>>> import numpy as np
>>> np.set_printoptions(precision=2, suppress=True, linewidth=160, sign=" ")
>>> rng = np.random.default_rng(67093)
>>> idx = rng.integers(0, 3, 10)
>>> feats = np.triu((idx[:, None] == idx) & (rng.random((10, 10)) < 0.8), 1).astype(int)
>>> feats += feats.T
>>> feats
array([[ 0,  0,  0,  0,  0,  0,  0,  0,  0,  1],
       [ 0,  0,  0,  0,  1,  1,  0,  0,  0,  0],
       [ 0,  0,  0,  1,  0,  0,  0,  0,  0,  0],
       [ 0,  0,  1,  0,  0,  0,  0,  1,  0,  0],
       [ 0,  1,  0,  0,  0,  0,  0,  0,  0,  0],
       [ 0,  1,  0,  0,  0,  0,  0,  0,  0,  0],
       [ 0,  0,  0,  0,  0,  0,  0,  0,  1,  0],
       [ 0,  0,  0,  1,  0,  0,  0,  0,  0,  0],
       [ 0,  0,  0,  0,  0,  0,  1,  0,  0,  0],
       [ 1,  0,  0,  0,  0,  0,  0,  0,  0,  0]])
>>> # column 5 repeats column 4
>>> x0 = np.array([2, 2, 1, 0, 2, 3, 2, 2, 2, 3])
>>> h = np.maximum(feats @ x0, 0)
>>> np.flatnonzero(h > 1e-9)
array([ 0,  1,  3,  4,  5,  6,  8,  9])
>>> h
array([ 3,  5,  0,  3,  2,  2,  2,  0,  2,  2])
>>> feats * (h > 1e-9)[:, None]
array([[ 0,  0,  0,  0,  0,  0,  0,  0,  0,  1],
       [ 0,  0,  0,  0,  1,  1,  0,  0,  0,  0],
       [ 0,  0,  0,  0,  0,  0,  0,  0,  0,  0],
       [ 0,  0,  1,  0,  0,  0,  0,  1,  0,  0],
       [ 0,  1,  0,  0,  0,  0,  0,  0,  0,  0],
       [ 0,  1,  0,  0,  0,  0,  0,  0,  0,  0],
       [ 0,  0,  0,  0,  0,  0,  0,  0,  1,  0],
       [ 0,  0,  0,  0,  0,  0,  0,  0,  0,  0],
       [ 0,  0,  0,  0,  0,  0,  1,  0,  0,  0],
       [ 1,  0,  0,  0,  0,  0,  0,  0,  0,  0]])
>>> F = np.loadtxt("sample4.csv", delimiter=",")
>>> F
array([[ -0.7 ,  -0.9 ,   0.8 ,  -0.5 ,   0.9 ,   0.3 ,  -1.1 ,  -4.51,   1.4 ,   0.8 ,   0.  ],
       [ -0.7 ,  -1.7 ,  -0.6 ,  -0.2 ,   1.1 ,   1.5 ,  -1.  ,  -8.4 ,   0.  ,  -1.3 ,   0.6 ],
       [  0.6 ,  -2.3 ,  -1.7 ,   1.1 ,  -0.3 ,  -0.9 ,   0.1 , -11.39,  -0.3 ,  -0.5 ,  -0.1 ],
       [ -2.1 ,  -1.8 ,  -1.  ,  -0.3 ,  -0.2 ,  -1.2 ,   0.2 ,  -9.05,   2.8 ,   1.8 ,   0.1 ],
       [  0.7 ,   0.2 ,   0.1 ,   0.8 ,  -0.1 ,   1.2 ,  -1.  ,   0.91,  -1.3 ,   0.1 ,  -0.4 ],
       [  1.9 ,  -0.2 ,  -0.5 ,  -1.7 ,   1.7 ,  -0.4 ,  -1.3 ,  -1.  ,  -1.2 ,  -0.5 ,  -1.9 ],
       [ -0.4 ,  -0.4 ,  -0.4 ,   1.9 ,   0.3 ,  -1.4 ,  -1.  ,  -2.01,  -0.2 ,   0.4 ,  -0.1 ],
       [ -0.8 ,  -0.6 ,  -0.4 ,  -0.8 ,   0.6 ,  -1.2 ,   0.6 ,  -2.96,  -0.5 ,  -0.1 ,  -0.5 ],
       [ -1.9 ,   2.7 ,  -0.1 ,   0.7 ,   0.5 ,   0.3 ,  -0.8 ,  13.53,   0.2 ,   1.1 ,   0.8 ],
       [ -0.8 ,  -0.5 ,   1.4 ,  -2.3 ,  -0.6 ,   0.4 ,   0.  ,  -2.52,   0.1 ,  -0.7 ,  -0.7 ],
       [  0.7 ,   0.8 ,   1.1 ,   0.1 ,   0.3 ,  -1.  ,  -1.7 ,   4.05,   1.7 ,   0.3 ,   0.1 ],
       [  0.1 ,  -1.  ,   0.  ,  -0.4 ,  -0.6 ,  -0.7 ,  -1.2 ,  -4.98,   0.4 ,   0.  ,  -0.1 ],
       [  0.2 ,   0.4 ,  -0.2 ,  -0.4 ,  -1.  ,   1.5 ,  -0.8 ,   1.97,   1.3 ,   1.6 ,  -0.6 ],
       [ -0.6 ,  -0.5 ,   0.7 ,   0.4 ,   0.3 ,   0.2 ,   0.  ,  -2.52,  -0.4 ,   0.8 ,  -0.9 ],
       [  0.1 ,   1.  ,   0.3 ,   0.2 ,   0.8 ,  -0.8 ,   1.1 ,   4.96,   1.5 ,   1.2 ,   1.9 ],
       [  0.4 ,   0.8 ,   0.3 ,  -1.4 ,   0.8 ,   0.2 ,   0.8 ,   4.  ,  -0.3 ,   0.1 ,  -1.4 ],
       [  0.1 ,   0.1 ,   1.1 ,  -0.5 ,  -1.4 ,  -1.1 ,   0.3 ,   0.52,  -1.1 ,  -1.2 ,  -0.6 ],
       [ -0.6 ,   0.4 ,  -1.1 ,  -1.9 ,   0.3 ,  -1.  ,  -1.6 ,   2.02,   0.5 ,  -0.6 ,   1.8 ],
       [ -0.9 ,  -0.1 ,   0.5 ,   1.6 ,  -0.2 ,   0.6 ,   0.4 ,  -0.51,   1.  ,   0.3 ,  -0.4 ],
       [ -0.7 ,   0.7 ,   1.4 ,  -0.8 ,   1.4 ,   0.  ,  -0.6 ,   3.5 ,  -0.7 ,  -0.6 ,   0.5 ],
       [  0.1 ,  -0.2 ,   0.  ,   0.2 ,  -3.2 ,  -0.3 ,   1.3 ,  -0.94,  -0.1 ,   0.9 ,   0.2 ],
       [ -2.  ,   2.1 ,   0.3 ,   0.7 ,  -0.4 ,  -0.5 ,   0.3 ,  10.49,  -1.5 ,   0.8 ,  -1.6 ],
       [  0.5 ,   0.3 ,  -3.1 ,  -0.4 ,   0.1 ,  -0.1 ,  -0.8 ,   1.5 ,  -0.1 ,  -0.9 ,  -2.2 ],
       [  0.1 ,  -0.1 ,  -0.1 ,   0.4 ,   1.4 ,  -1.4 ,   1.3 ,  -0.46,   0.9 ,   0.3 ,  -0.1 ],
       [  0.2 ,  -0.3 ,  -0.9 ,  -0.6 ,  -1.1 ,  -2.  ,   1.3 ,  -1.45,   0.3 ,  -1.1 ,   0.2 ],
       [  0.2 ,   0.1 ,  -0.8 ,   0.3 ,   1.6 ,   0.3 ,  -0.4 ,   0.53,   2.8 ,  -0.5 ,   0.7 ],
       [  0.3 ,   1.1 ,   1.5 ,   0.3 ,   0.1 ,  -0.4 ,   0.2 ,   5.47,  -0.2 ,  -0.7 ,   1.7 ],
       [  0.5 ,   0.9 ,  -0.3 ,  -0.7 ,  -0.5 ,   0.5 ,   0.8 ,   4.47,  -0.1 ,   1.  ,   0.9 ],
       [  0.6 ,  -3.7 ,  -0.1 ,  -1.9 ,   1.1 ,  -1.  ,  -1.  , -18.52,   1.4 ,  -1.2 ,  -0.7 ],
       [  0.7 ,   1.6 ,   0.6 ,  -1.2 ,  -0.8 ,  -2.1 ,   0.6 ,   8.05,   0.  ,  -0.7 ,   1.  ],
       [  0.  ,  -1.5 ,   0.8 ,   0.2 ,   0.2 ,   0.2 ,   1.2 ,  -7.48,  -0.7 ,  -0.6 ,   1.6 ],
       [  0.3 ,  -1.6 ,   0.6 ,  -0.2 ,  -1.  ,  -1.4 ,  -0.3 ,  -7.88,   0.9 ,  -0.3 ,  -1.4 ],
       [ -1.3 ,   0.7 ,   0.8 ,  -0.3 ,   0.5 ,   0.2 ,  -0.8 ,   3.59,   0.  ,   1.9 ,   0.4 ],
       [  0.2 ,  -0.7 ,   0.9 ,   0.  ,   0.4 ,   2.  ,  -0.6 ,  -3.39,  -1.8 ,   1.6 ,  -0.2 ],
       [ -1.4 ,   1.  ,   0.9 ,   0.3 ,   0.1 ,   0.9 ,  -0.4 ,   5.04,   1.2 ,  -1.1 ,  -0.3 ],
       [ -1.3 ,  -1.7 ,  -1.6 ,   0.3 ,  -1.2 ,   0.  ,   1.  ,  -8.5 ,  -0.8 ,   2.4 ,  -0.6 ],
       [  0.5 ,  -0.6 ,   0.3 ,   0.  ,  -2.1 ,   0.8 ,   0.2 ,  -2.94,   0.2 ,   0.7 ,  -0.8 ],
       [  2.4 ,   2.1 ,   1.  ,   1.6 ,   0.3 ,   0.9 ,  -0.8 ,  10.46,   0.3 ,   1.4 ,   0.7 ],
       [  0.  ,  -0.9 ,   0.8 ,   0.2 ,   1.3 ,  -1.  ,  -0.8 ,  -4.49,  -1.4 ,  -1.3 ,   0.5 ],
       [ -0.2 ,  -1.1 ,  -0.1 ,   0.8 ,  -0.5 ,  -2.1 ,  -0.2 ,  -5.57,   0.6 ,   1.  ,  -0.2 ],
       [ -1.9 ,  -0.4 ,  -0.2 ,  -1.5 ,  -1.1 ,   0.6 ,   1.4 ,  -1.97,   1.5 ,   0.7 ,   2.7 ],
       [ -1.1 ,  -1.2 ,  -1.1 ,  -0.3 ,  -0.9 ,  -0.8 ,  -0.3 ,  -6.03,  -1.2 ,   0.  ,  -1.  ],
       [ -0.3 ,   0.9 ,  -2.2 ,   0.1 ,  -1.8 ,  -1.  ,  -1.3 ,   4.55,   0.4 ,  -0.2 ,  -0.5 ],
       [  1.5 ,  -1.1 ,   1.1 ,   2.3 ,  -1.1 ,   1.9 ,   0.3 ,  -5.46,  -1.5 ,   0.  ,  -0.2 ],
       [ -1.1 ,   1.  ,   0.1 ,   2.1 ,  -1.4 ,   0.4 ,   1.1 ,   5.  ,   0.6 ,   0.9 ,   0.2 ]])
>>> cent = F[[15, 32]].astype(float)
>>> for _ in range(6):
...     idx = np.linalg.norm(F[:, None] - cent, axis=-1).argmin(axis=1)
...     cent = np.array([F[idx == j].mean(axis=0) for j in range(2)])
... 
>>> idx
array([ 1,  1,  1,  1,  0,  1,  1,  1,  0,  1,  0,  1,  0,  1,  0,  0,  0,  0,  1,  0,  1,  0,  0,  1,  1,  0,  0,  0,  1,  0,  1,  1,  0,  1,  0,  1,  1,  0,
        1,  1,  1,  1,  0,  1,  0])
>>> np.abs(cent[1] - cent[0]).argmax()
np.int64(7)
>>> np.bincount(idx)
array([ 20,  25])
>>> P = F @ np.linalg.solve(F.T @ F, F.T)
>>> round(np.trace(P), 2)
np.float64(11.0)
>>> np.round(np.linalg.eigvalsh(P), 2) + 0
array([ 0.,  0.,  0.,  0.,  0.,  0.,  0.,  0.,  0.,  0.,  0.,  0.,  0.,  0.,  0.,  0.,  0.,  0.,  0.,  0.,  0.,  0.,  0.,  0.,  0.,  0.,  0.,  0.,  0.,  0.,
        0.,  0.,  0.,  0.,  1.,  1.,  1.,  1.,  1.,  1.,  1.,  1.,  1.,  1.,  1.])
>>> np.round(P @ F[:, 2], 2) + 0
array([ 0.8, -0.6, -1.7, -1. ,  0.1, -0.5, -0.4, -0.4, -0.1,  1.4,  1.1,  0. , -0.2,  0.7,  0.3,  0.3,  1.1, -1.1,  0.5,  1.4,  0. ,  0.3, -3.1, -0.1, -0.9,
       -0.8,  1.5, -0.3, -0.1,  0.6,  0.8,  0.6,  0.8,  0.9,  0.9, -1.6,  0.3,  1. ,  0.8, -0.1, -0.2, -1.1, -2.2,  1.1,  0.1])
>>> Uu, s, Vt = np.linalg.svd(F)
>>> np.argmax(s[:-1] / (s[1:] + 1e-6)) + 1
np.int64(10)
>>> B = Uu[:, :10] @ np.diag(s[:10]) @ Vt[:10]
>>> np.linalg.matrix_rank(B)
np.int64(10)
>>> round(np.linalg.norm(F - B, 2), 2), np.round(s[10], 2)
(np.float64(0.06), np.float64(0.06))
>>> idx = F[:, 2] > np.median(F[:, 2])
>>> u = F[idx].mean(axis=0) - F[~idx].mean(axis=0)
>>> idx.astype(int)
array([ 1,  0,  0,  0,  0,  0,  0,  0,  0,  1,  1,  0,  0,  1,  1,  1,  1,  0,  1,  1,  0,  1,  0,  0,  0,  0,  1,  0,  0,  1,  1,  1,  1,  1,  1,  0,  1,  1,
        1,  0,  0,  0,  0,  1,  0])
>>> np.argsort(-np.abs(u).round(6), kind="stable")
array([  7,   2,   1,   5,   8,   0,   4,   3,   9,   6,  10])
>>> u
array([ 0.22,  0.58,  1.5 ,  0.13,  0.21,  0.4 ,  0.07,  2.91, -0.39, -0.09,  0.03])
>>> round((((F - F.mean(axis=0)) @ u > 0) == idx).mean(), 2)
np.float64(0.58)
>>> ((F - F.mean(axis=0)) @ u > 0).astype(int)
array([ 0,  0,  0,  0,  1,  0,  0,  0,  1,  0,  1,  0,  1,  0,  1,  1,  1,  1,  1,  1,  0,  1,  1,  1,  0,  1,  1,  1,  0,  1,  0,  0,  1,  0,  1,  0,  0,  1,
        0,  0,  0,  0,  1,  0,  1])
>>> G = np.cov(F, rowvar=False)
>>> F.std(axis=0)
array([ 0.96,  1.23,  0.97,  1.02,  1.04,  1.02,  0.87,  6.13,  1.07,  0.95,  1.  ])
>>> np.argwhere(np.triu(np.abs(np.corrcoef(F.T)) > 0.8, 1))
array([[ 1,  7]])
>>> W0 = np.load("block15.npy")
>>> W0.round(2) + 0
array([[ 0.61, -0.03,  0.25,  0.15,  0.  , -0.06, -0.01,  0.21,  0.33],
       [-0.03,  0.83, -0.1 , -0.06, -0.09,  0.12, -0.26, -0.05,  0.18],
       [ 0.25, -0.1 ,  0.4 , -0.08,  0.21, -0.22, -0.16, -0.19,  0.1 ],
       [ 0.15, -0.06, -0.08,  0.91, -0.07,  0.12, -0.1 , -0.1 , -0.09],
       [ 0.  , -0.09,  0.21, -0.07,  0.75,  0.32, -0.15, -0.02, -0.06],
       [-0.06,  0.12, -0.22,  0.12,  0.32,  0.57,  0.21,  0.07,  0.12],
       [-0.01, -0.26, -0.16, -0.1 , -0.15,  0.21,  0.59, -0.09,  0.25],
       [ 0.21, -0.05, -0.19, -0.1 , -0.02,  0.07, -0.09,  0.87, -0.1 ],
       [ 0.33,  0.18,  0.1 , -0.09, -0.06,  0.12,  0.25, -0.1 ,  0.47]])
>>> np.trace(W0)
np.float64(6.0)
>>> evals, evecs = np.linalg.eigh(W0)
>>> (evals > 1e-8).sum(), (evals < -1e-8).sum()
(np.int64(6), np.int64(0))
>>> np.round(evecs.T @ W0 @ evecs, 2) + 0
array([[ 0.,  0.,  0.,  0.,  0.,  0.,  0.,  0.,  0.],
       [ 0.,  0.,  0.,  0.,  0.,  0.,  0.,  0.,  0.],
       [ 0.,  0.,  0.,  0.,  0.,  0.,  0.,  0.,  0.],
       [ 0.,  0.,  0.,  1.,  0.,  0.,  0.,  0.,  0.],
       [ 0.,  0.,  0.,  0.,  1.,  0.,  0.,  0.,  0.],
       [ 0.,  0.,  0.,  0.,  0.,  1.,  0.,  0.,  0.],
       [ 0.,  0.,  0.,  0.,  0.,  0.,  1.,  0.,  0.],
       [ 0.,  0.,  0.,  0.,  0.,  0.,  0.,  1.,  0.],
       [ 0.,  0.,  0.,  0.,  0.,  0.,  0.,  0.,  1.]])
>>> np.linalg.eigvalsh(W0 + 5 * np.eye(9))
array([ 5.,  5.,  5.,  6.,  6.,  6.,  6.,  6.,  6.])
>>> np.round(evecs @ np.diag(evals) @ evecs.T, 2) + 0
array([[ 0.61, -0.03,  0.25,  0.15,  0.  , -0.06, -0.01,  0.21,  0.33],
       [-0.03,  0.83, -0.1 , -0.06, -0.09,  0.12, -0.26, -0.05,  0.18],
       [ 0.25, -0.1 ,  0.4 , -0.08,  0.21, -0.22, -0.16, -0.19,  0.1 ],
       [ 0.15, -0.06, -0.08,  0.91, -0.07,  0.12, -0.1 , -0.1 , -0.09],
       [ 0.  , -0.09,  0.21, -0.07,  0.75,  0.32, -0.15, -0.02, -0.06],
       [-0.06,  0.12, -0.22,  0.12,  0.32,  0.57,  0.21,  0.07,  0.12],
       [-0.01, -0.26, -0.16, -0.1 , -0.15,  0.21,  0.59, -0.09,  0.25],
       [ 0.21, -0.05, -0.19, -0.1 , -0.02,  0.07, -0.09,  0.87, -0.1 ],
       [ 0.33,  0.18,  0.1 , -0.09, -0.06,  0.12,  0.25, -0.1 ,  0.47]])
>>> evals.round(2) + 0
array([ 0.,  0.,  0.,  1.,  1.,  1.,  1.,  1.,  1.])
>>> np.round(np.linalg.svd(W0, compute_uv=False), 2) + 0
array([ 1.,  1.,  1.,  1.,  1.,  1.,  0.,  0.,  0.])
>>> np.round(evecs.T @ evecs, 2) + 0
array([[ 1.,  0.,  0.,  0.,  0.,  0.,  0.,  0.,  0.],
       [ 0.,  1.,  0.,  0.,  0.,  0.,  0.,  0.,  0.],
       [ 0.,  0.,  1.,  0.,  0.,  0.,  0.,  0.,  0.],
       [ 0.,  0.,  0.,  1.,  0.,  0.,  0.,  0.,  0.],
       [ 0.,  0.,  0.,  0.,  1.,  0.,  0.,  0.,  0.],
       [ 0.,  0.,  0.,  0.,  0.,  1.,  0.,  0.,  0.],
       [ 0.,  0.,  0.,  0.,  0.,  0.,  1.,  0.,  0.],
       [ 0.,  0.,  0.,  0.,  0.,  0.,  0.,  1.,  0.],
       [ 0.,  0.,  0.,  0.,  0.,  0.,  0.,  0.,  1.]])
>>> round(float(evals.sum()), 2), np.trace(W0)
(6.0, np.float64(6.0))
